In [1]: import numpy as np

In [2]: np.set_printoptions(precision=4, suppress=True, linewidth=100)

In [3]: rnd = lambda a: np.round(a, 4) + 0

In [4]: K = np.load("sample15.npy")

In [5]: K
Out[5]: 
array([[  1,  -1,   1,  -1],
       [  1,   0,   0,   0],
       [  1,   1,   1,   1],
       [  1,   2,   4,   8],
       [  1,   3,   9,  27],
       [  1,   4,  16,  64],
       [  1,   5,  25, 125],
       [  1,   6,  36, 216],
       [  1,   7,  49, 343]])

In [6]: x0 = np.array([2, 2, 3, 0])

In [7]: y = K @ x0

In [8]: rnd(np.linalg.lstsq(K, y)[0])
Out[8]: array([2., 2., 3., 0.])

In [9]: rng = np.random.default_rng(6534)

In [10]: y = y + 0.1 * rng.normal(size=9)

In [11]: rnd(y)
Out[11]: array([  3.1581,   1.961 ,   7.0108,  17.9858,  35.0306,  57.8505,  86.9471, 121.8375, 163.1313])

In [12]: b, *_ = np.linalg.lstsq(K, y)

In [13]: b.round()
Out[13]: array([2., 2., 3., 0.])

In [14]: O, V = np.linalg.qr(K[:, :2])[0], np.linalg.qr(K[:, 2:])[0]

In [15]: sigma = np.linalg.svd(O.T @ V, compute_uv=False)

In [16]: rnd(sigma)
Out[16]: array([0.9883, 0.421 ])

In [17]: (sigma > 0.9).sum()
Out[17]: np.int64(1)

In [18]: rnd(np.degrees(np.arccos(sigma.clip(0, 1))))
Out[18]: array([ 8.7612, 65.105 ])

In [19]: Uu, sigma, vt = np.linalg.svd(K)

In [20]: np.argmax(sigma[:-1] / (sigma[1:] + 1e-6)) + 1
Out[20]: np.int64(1)

In [21]: rnd(sigma)
Out[21]: array([435.3144,  11.9775,   1.7508,   1.6868])

In [22]: M2 = Uu[:, :1] @ np.diag(sigma[:1]) @ vt[:1]

In [23]: print(rnd(np.linalg.norm(K - M2, 2)), rnd(sigma[1]))
11.9775 11.9775

In [24]: rnd(np.abs(K - M2).max())
Out[24]: np.float64(5.7956)

In [25]: np.linalg.matrix_rank(M2)
Out[25]: np.int64(1)

In [26]: print(rnd(np.linalg.norm(K - M2) / np.linalg.norm(K)))
0.0281

In [27]: proj = K @ np.linalg.solve(K.T @ K, K.T)

In [28]: rnd(np.trace(proj))
Out[28]: np.float64(4.0)

In [29]: rnd(proj @ K[:, 1])
Out[29]: array([-1.,  0.,  1.,  2.,  3.,  4.,  5.,  6.,  7.])

In [30]: np.allclose(proj @ proj, proj)
Out[30]: True

In [31]: np.linalg.matrix_rank(K, rtol=0.1)
Out[31]: np.int64(1)

In [32]: np.linalg.cond(K) > 100
Out[32]: np.True_

In [33]: print(rnd(np.linalg.norm(K, 2) / np.linalg.norm(K)))
0.9996

In [34]: np.argsort(-np.linalg.norm(K, axis=0).round(6), kind="stable")[:3]
Out[34]: array([3, 2, 1])

In [35]: mat = np.loadtxt("x.csv", delimiter=",")

In [36]: rnd(mat)
Out[36]: 
array([[0.2143, 0.2143, 0.2143, 0.0714, 0.0714, 0.2143],
       [0.2222, 0.1111, 0.1111, 0.1111, 0.1111, 0.3333],
       [0.25  , 0.1667, 0.25  , 0.25  , 0.0833, 0.    ],
       [0.1667, 0.1667, 0.0833, 0.0833, 0.25  , 0.25  ],
       [0.0909, 0.2727, 0.2727, 0.1818, 0.1818, 0.    ],
       [0.2857, 0.1429, 0.4286, 0.    , 0.    , 0.1429]])

In [37]: # row-stochastic, so 1 is an eigenvalue

In [38]: rnd(np.linalg.matrix_power(mat, 100))
Out[38]: 
array([[0.2166, 0.1744, 0.2283, 0.1207, 0.1027, 0.1572],
       [0.2166, 0.1744, 0.2283, 0.1207, 0.1027, 0.1572],
       [0.2166, 0.1744, 0.2283, 0.1207, 0.1027, 0.1572],
       [0.2166, 0.1744, 0.2283, 0.1207, 0.1027, 0.1572],
       [0.2166, 0.1744, 0.2283, 0.1207, 0.1027, 0.1572],
       [0.2166, 0.1744, 0.2283, 0.1207, 0.1027, 0.1572]])

In [39]: rnd(np.sort(np.abs(np.linalg.eigvals(mat)))[::-1])
Out[39]: array([1.    , 0.2146, 0.2146, 0.1943, 0.0929, 0.0929])

In [40]: rnd(mat.sum(axis=1))
Out[40]: array([1., 1., 1., 1., 1., 1.])

In [41]: pr = np.eye(6)[3]

In [42]: for _ in range(6):
    ...:     pr = pr @ mat
    ...:     print(pr.round(4))
    ...: 
[0.1667 0.1667 0.0833 0.0833 0.25   0.25  ]
[0.2016 0.1859 0.2573 0.1037 0.1037 0.1478]
[0.2178 0.1734 0.2285 0.1269 0.1013 0.1522]
[0.2162 0.1745 0.2265 0.1209 0.104  0.1579]
[0.2165 0.1745 0.2285 0.1204 0.1028 0.1573]
[0.2166 0.1744 0.2284 0.1207 0.1027 0.1571]

In [43]: M2 = mat / np.sqrt((mat ** 2).mean(axis=1, keepdims=True))

In [44]: rnd(M2[3])
Out[44]: array([0.9258, 0.9258, 0.4629, 0.4629, 1.3887, 1.3887])

In [45]: rnd(mat - mat.mean(axis=1, keepdims=True))
Out[45]: 
array([[ 0.0476,  0.0476,  0.0476, -0.0952, -0.0952,  0.0476],
       [ 0.0556, -0.0556, -0.0556, -0.0556, -0.0556,  0.1667],
       [ 0.0833,  0.    ,  0.0833,  0.0833, -0.0833, -0.1667],
       [ 0.    ,  0.    , -0.0833, -0.0833,  0.0833,  0.0833],
       [-0.0758,  0.1061,  0.1061,  0.0152,  0.0152, -0.1667],
       [ 0.119 , -0.0238,  0.2619, -0.1667, -0.1667, -0.0238]])

In [46]: np.linalg.matrix_rank(M2) == np.linalg.matrix_rank(mat)
Out[46]: np.True_

In [47]: lab = rng.permutation(6)

In [48]: M2 = mat[:, lab] * rng.choice([-1, 1], 6)

In [49]: rnd(M2)
Out[49]: 
array([[-0.2143, -0.0714,  0.2143, -0.0714,  0.2143, -0.2143],
       [-0.2222, -0.1111,  0.3333, -0.1111,  0.1111, -0.1111],
       [-0.25  , -0.0833,  0.    , -0.25  ,  0.25  , -0.1667],
       [-0.1667, -0.25  ,  0.25  , -0.0833,  0.0833, -0.1667],
       [-0.0909, -0.1818,  0.    , -0.1818,  0.2727, -0.2727],
       [-0.2857,  0.    ,  0.1429,  0.    ,  0.4286, -0.1429]])

In [50]: Uu, _, vt = np.linalg.svd(mat.T @ M2)

In [51]: rnd(np.linalg.lstsq(mat, M2)[0])
Out[51]: 
array([[-1.,  0.,  0.,  0.,  0.,  0.],
       [ 0.,  0.,  0.,  0.,  0., -1.],
       [ 0.,  0.,  0.,  0.,  1.,  0.],
       [ 0.,  0.,  0., -1.,  0.,  0.],
       [ 0., -1.,  0.,  0.,  0.,  0.],
       [ 0.,  0.,  1.,  0.,  0.,  0.]])

In [52]: lab
Out[52]: array([0, 4, 5, 3, 2, 1])

In [53]: M2 = np.inv(mat)
AttributeError: module 'numpy' has no attribute 'inv'


In [54]: M2 = np.linalg.inv(mat)

In [55]: print((np.abs(M2) > 1e-9).astype(int))
[[1 1 1 1 1 0]
 [1 1 1 1 1 1]
 [1 1 1 1 1 1]
 [1 1 1 1 1 1]
 [1 1 1 1 1 1]
 [1 1 1 1 1 0]]

In [56]: rnd(np.linalg.cond(mat))
Out[56]: np.float64(22.5841)

In [57]: rnd(mat @ M2)
Out[57]: 
array([[1., 0., 0., 0., 0., 0.],
       [0., 1., 0., 0., 0., 0.],
       [0., 0., 1., 0., 0., 0.],
       [0., 0., 0., 1., 0., 0.],
       [0., 0., 0., 0., 1., 0.],
       [0., 0., 0., 0., 0., 1.]])

In [58]: x0 = np.array([1, 2, 3, 1, 1, 3])

In [59]: y = mat @ x0

In [60]: b, lr = np.zeros(6), 1 / np.linalg.norm(mat, 2) ** 2

In [61]: for i in range(40):
    ...:     b -= lr * mat.T @ (mat @ b - y)
    ...:     if i % 10 == 0: print(i, round(np.linalg.norm(mat @ b - y), 4))
    ...: 
0 0.3146
10 0.1567
20 0.1189
30 0.1002

In [62]: print(rnd(b))
[1.9934 2.0511 2.4962 0.618  1.2767 2.4504]

In [63]: M = np.load("test6.npy")

In [64]: M
Out[64]: 
array([[ 0,  0,  0,  1,  0,  0],
       [ 2,  0,  0,  0,  0, -1],
       [ 2,  0,  0,  0,  0,  0],
       [ 0,  0,  0,  0,  2,  0],
       [-1,  0, -2,  0,  0,  0],
       [ 0, -1,  0,  0,  0,  0],
       [ 0,  1,  0,  0,  0,  0],
       [ 2,  0,  1,  0,  0,  0],
       [ 0,  0,  0,  2,  0,  0],
       [ 0,  0,  0,  0, -2, -1],
       [-1,  2,  0,  0,  0,  0],
       [ 1,  0,  0,  0,  1,  0],
       [ 0,  0,  2,  0,  0,  0]])

In [65]: M2 = np.c_[K[:, :2] @ np.array([[1, 3], [-2, -1]]), np.array([-2, -3, -4, 0, -2, -2, -5, 1, 4])]

In [66]: M2
Out[66]: 
array([[  3,   4,  -2],
       [  1,   3,  -3],
       [ -1,   2,  -4],
       [ -3,   1,   0],
       [ -5,   0,  -2],
       [ -7,  -1,  -2],
       [ -9,  -2,  -5],
       [-11,  -3,   1],
       [-13,  -4,   4]])

In [67]: rnd(np.linalg.norm(np.linalg.qr(K)[0].T @ M2, axis=0) ** 2 / ((M2 ** 2).sum(axis=0) + 1e-12))
Out[67]: array([1.    , 1.    , 0.7119])

In [68]: rnd(np.linalg.norm(M2 - K @ np.linalg.lstsq(K, M2)[0], axis=0))
Out[68]: array([0.    , 0.    , 4.7707])

In [69]: print(np.linalg.matrix_rank(M2))
3

In [70]: rnd(np.linalg.lstsq(K, M2[:, 0])[0])
Out[70]: array([ 1., -2.,  0.,  0.])

In [71]: Xs = M - M.mean(axis=0)

In [72]: V = np.linalg.svd(Xs)[2][:5]

In [73]: M2 = Xs - Xs @ V.T @ V

In [74]: print(rnd(M2.std(axis=0)))
[0.0303 0.0037 0.0198 0.0289 0.0685 0.2438]

In [75]: rnd(np.cov(Xs @ V.T, rowvar=False))
Out[75]: 
array([[1.3314, 0.    , 0.    , 0.    , 0.    ],
       [0.    , 0.7933, 0.    , 0.    , 0.    ],
       [0.    , 0.    , 0.6265, 0.    , 0.    ],
       [0.    , 0.    , 0.    , 0.4329, 0.    ],
       [0.    , 0.    , 0.    , 0.    , 0.2954]])

In [76]: print(rnd((Xs @ V.T).std(axis=0)))
[1.1086 0.8557 0.7605 0.6322 0.5221]

In [77]: rnd(np.linalg.norm(M2) / np.linalg.norm(Xs))
Out[77]: np.float64(0.1422)

In [78]: np.linalg.norm(M2, axis=1).round(6).argmax()
Out[78]: np.int64(1)

In [79]: Xs = M - M.mean(axis=0)

In [80]: Uu, sigma, vt = np.linalg.svd(Xs, full_matrices=False)

In [81]: print(rnd(np.abs(vt[-1])))
[0.1177 0.0145 0.0769 0.1123 0.2662 0.9469]

In [82]: rnd((sigma ** 2).sum() ** 2 / (sigma ** 4).sum())
Out[82]: np.float64(4.1024)

In [83]: rnd(vt[0] * np.sign(vt[0, np.abs(vt[0]).argmax()]))
Out[83]: array([ 0.8552, -0.2359,  0.4443, -0.0878,  0.057 , -0.0682])

In [84]: rnd(sigma)
Out[84]: array([3.9971, 3.0853, 2.742 , 2.2793, 1.8826, 0.9284])

In [85]: np.searchsorted(np.cumsum(sigma ** 2) / (sigma ** 2).sum(), 0.9) + 1
Out[85]: np.int64(5)

In [86]: rnd(sigma ** 2 / (sigma ** 2).sum())
Out[86]: array([0.3749, 0.2234, 0.1764, 0.1219, 0.0832, 0.0202])
